>>> import numpy as np
>>> np.set_printoptions(suppress=True, linewidth=160)
>>> K = np.load("m.npy")
>>> K.round(2)
array([[-0.05, -0.23,  0.36, -0.83,  0.2 ,  0.3 ],
       [-0.14, -0.25, -0.46,  0.22,  0.62,  0.53],
       [ 0.23, -0.09, -0.22, -0.02, -0.7 ,  0.64],
       [-0.09, -0.67, -0.5 , -0.24, -0.18, -0.45],
       [-0.91, -0.13,  0.24,  0.17, -0.25,  0.12],
       [ 0.32, -0.65,  0.55,  0.42,  0.04,  0.04]])
>>> x0 = np.array([-3, -2, 2, 1, -1, -1])
>>> target = K @ x0
>>> beta, lr = np.zeros(6), 1 / np.linalg.norm(K, 2) ** 2
>>> for i in range(3):
...     beta -= lr * K.T @ (K @ beta - target)
...     if i % 1 == 0: print(i, round(np.linalg.norm(K @ beta - target), 2))
... 
0 0.0
1 0.0
2 0.0
>>> beta
array([-3., -2.,  2.,  1., -1., -1.])
>>> Y = K / np.linalg.norm(K, axis=1, keepdims=True)
>>> gram = Y @ Y.T
>>> gram.round(2) + 0
array([[1., 0., 0., 0., 0., 0.],
       [0., 1., 0., 0., 0., 0.],
       [0., 0., 1., 0., 0., 0.],
       [0., 0., 0., 1., 0., 0.],
       [0., 0., 0., 0., 1., 0.],
       [0., 0., 0., 0., 0., 1.]])
>>> (gram - 2 * np.eye(6)).round(6).argmax(axis=1)
array([1, 0, 0, 0, 0, 0])
>>> np.argwhere(np.triu(np.abs(gram) > 0.95, 1))
array([], shape=(0, 2), dtype=int64)
>>> gram[1].round(2) + 0
array([0., 1., 0., 0., 0., 0.])
>>> x0 = np.array([1, 2, 2, 1, 1, 0])
>>> 6 - np.linalg.matrix_rank(K - np.eye(6), tol=1e-8)
np.int64(1)
>>> np.round(np.linalg.det(K), 2)
np.float64(-1.0)
>>> np.round(K.T @ (K @ x0), 2) + 0
array([1., 2., 2., 1., 1., 0.])
>>> rng = np.random.default_rng(92)
>>> idx = rng.permutation(6)
>>> idx
array([4, 2, 5, 0, 3, 1])
>>> Y = K[idx][:, idx]
>>> Y.round(2)
array([[-0.25,  0.24,  0.12, -0.91,  0.17, -0.13],
       [-0.7 , -0.22,  0.64,  0.23, -0.02, -0.09],
       [ 0.04,  0.55,  0.04,  0.32,  0.42, -0.65],
       [ 0.2 ,  0.36,  0.3 , -0.05, -0.83, -0.23],
       [-0.18, -0.5 , -0.45, -0.09, -0.24, -0.67],
       [ 0.62, -0.46,  0.53, -0.14,  0.22, -0.25]])
>>> np.allclose(Y, K)
False
